$ ipython --no-banner

In [1]: import numpy as np

In [2]: np.set_printoptions(suppress=True, linewidth=140)

In [3]: def tidy(a):
   ...:     return np.round(a, 1) + 0
   ...: 

In [4]: E = np.load("a.npy")

In [5]: E
Out[5]: 
array([[-1, -1, -1, -1, -1],
       [-1, -2, -2, -2, -2],
       [-1, -2, -3, -3, -3],
       [-1, -2, -3, -4, -4],
       [-1, -2, -3, -4, -5]])

In [6]: r0 = np.array([-5, -2, 0, 3, -1])

In [7]: out = E + np.outer(r0, np.eye(5)[2])

In [8]: np.linalg.matrix_rank(np.linalg.inv(out) - np.linalg.inv(E), tol=1e-8)
Out[8]: np.int64(1)

In [9]: np.linalg.matrix_rank(out - E)
Out[9]: np.int64(1)

In [10]: tidy(np.linalg.det(out) / np.linalg.det(E)), tidy(1 + np.linalg.solve(E, r0)[2])
Out[10]: (np.float64(2.0), np.float64(2.0))

In [11]: w, vecs = np.linalg.eigh(E)

In [12]: x0 = np.array([0, 8, 6, 7, 4])

In [13]: tidy(vecs * np.abs(w) @ vecs.T)
Out[13]: 
array([[1., 1., 1., 1., 1.],
       [1., 2., 2., 2., 2.],
       [1., 2., 3., 3., 3.],
       [1., 2., 3., 4., 4.],
       [1., 2., 3., 4., 5.]])

In [14]: np.abs(E).sum(axis=1).max(), tidy(np.abs(w).max())
Out[14]: (np.int64(15), np.float64(12.3))

In [15]: tidy(x0 @ E @ x0 / (x0 @ x0)), tidy(w[0]), tidy(w[-1])
Out[15]: (np.float64(-10.2), np.float64(-12.3), np.float64(-0.3))

In [16]: x0 @ E @ x0
Out[16]: np.int64(-1676)

In [17]: tidy(np.linalg.eigvalsh(E[1:, 1:]))
Out[17]: array([-12. ,  -1.2,  -0.5,  -0.3])

In [18]: w, vecs = np.linalg.eig(E)

In [19]: tidy(np.sort(np.linalg.eigvals(np.linalg.inv(E))))
Out[19]: array([-3.7, -2.8, -1.7, -0.7, -0.1])

In [20]: tidy(w)
Out[20]: array([-12.3,  -1.4,  -0.6,  -0.4,  -0.3])

In [21]: th = np.radians(63)

In [22]: R = np.eye(5)

In [23]: R[4, 4] = R[0, 0] = np.cos(th)

In [24]: R[4, 0], R[0, 4] = -np.sin(th), np.sin(th)

In [25]: tidy(R)
Out[25]: 
array([[ 0.5,  0. ,  0. ,  0. ,  0.9],
       [ 0. ,  1. ,  0. ,  0. ,  0. ],
       [ 0. ,  0. ,  1. ,  0. ,  0. ],
       [ 0. ,  0. ,  0. ,  1. ,  0. ],
       [-0.9,  0. ,  0. ,  0. ,  0.5]])

In [26]: out = E @ R.T

In [27]: tidy(np.linalg.svd(E, compute_uv=False)), tidy(np.linalg.svd(out, compute_uv=False))
Out[27]: (array([12.3,  1.4,  0.6,  0.4,  0.3]), array([12.3,  1.4,  0.6,  0.4,  0.3]))

In [28]: tidy(np.abs(out - E).max(axis=0))
Out[28]: array([3.9, 0. , 0. , 0. , 3.6])

In [29]: K = np.array([[0, 0, 0, 0, 0, 3],
    ...:     [0, 0, 0, 0, 4, 0],
    ...:     [0, 0, 0, 3, 0, 0],
    ...:     [0, 0, 0, 0, 0, 0]])

In [30]: np.linalg.norm(K, axis=1).argmax()
Out[30]: np.int64(1)

In [31]: tidy(np.linalg.norm(K, "nuc"))
Out[31]: np.float64(10.0)

In [32]: Uu, s, vt = np.linalg.svd(K, full_matrices=False)

In [33]: tidy(s / s[0])
Out[33]: array([1. , 0.8, 0.8, 0. ])

In [34]: Uu.T @ Uu
Out[34]: 
array([[1., 0., 0., 0.],
       [0., 1., 0., 0.],
       [0., 0., 1., 0.],
       [0., 0., 0., 1.]])

In [35]: Uu.shape, s.shape, vt.shape
Out[35]: ((4, 4), (4,), (4, 6))

In [36]: np.abs(Uu[:, 0]).round(6).argmax()
Out[36]: np.int64(1)

In [37]: Uu.T @ K @ vt.T
Out[37]: 
array([[4., 0., 0., 0.],
       [0., 3., 0., 0.],
       [0., 0., 3., 0.],
       [0., 0., 0., 0.]])

In [38]: tidy(np.cumsum(s ** 2) / np.sum(s ** 2))
Out[38]: array([0.5, 0.7, 1. , 1. ])

In [39]: np.allclose(Uu * s @ vt, K)
Out[39]: True

In [40]: vt @ vt.T
Out[40]: 
array([[1., 0., 0., 0.],
       [0., 1., 0., 0.],
       [0., 0., 1., 0.],
       [0., 0., 0., 1.]])
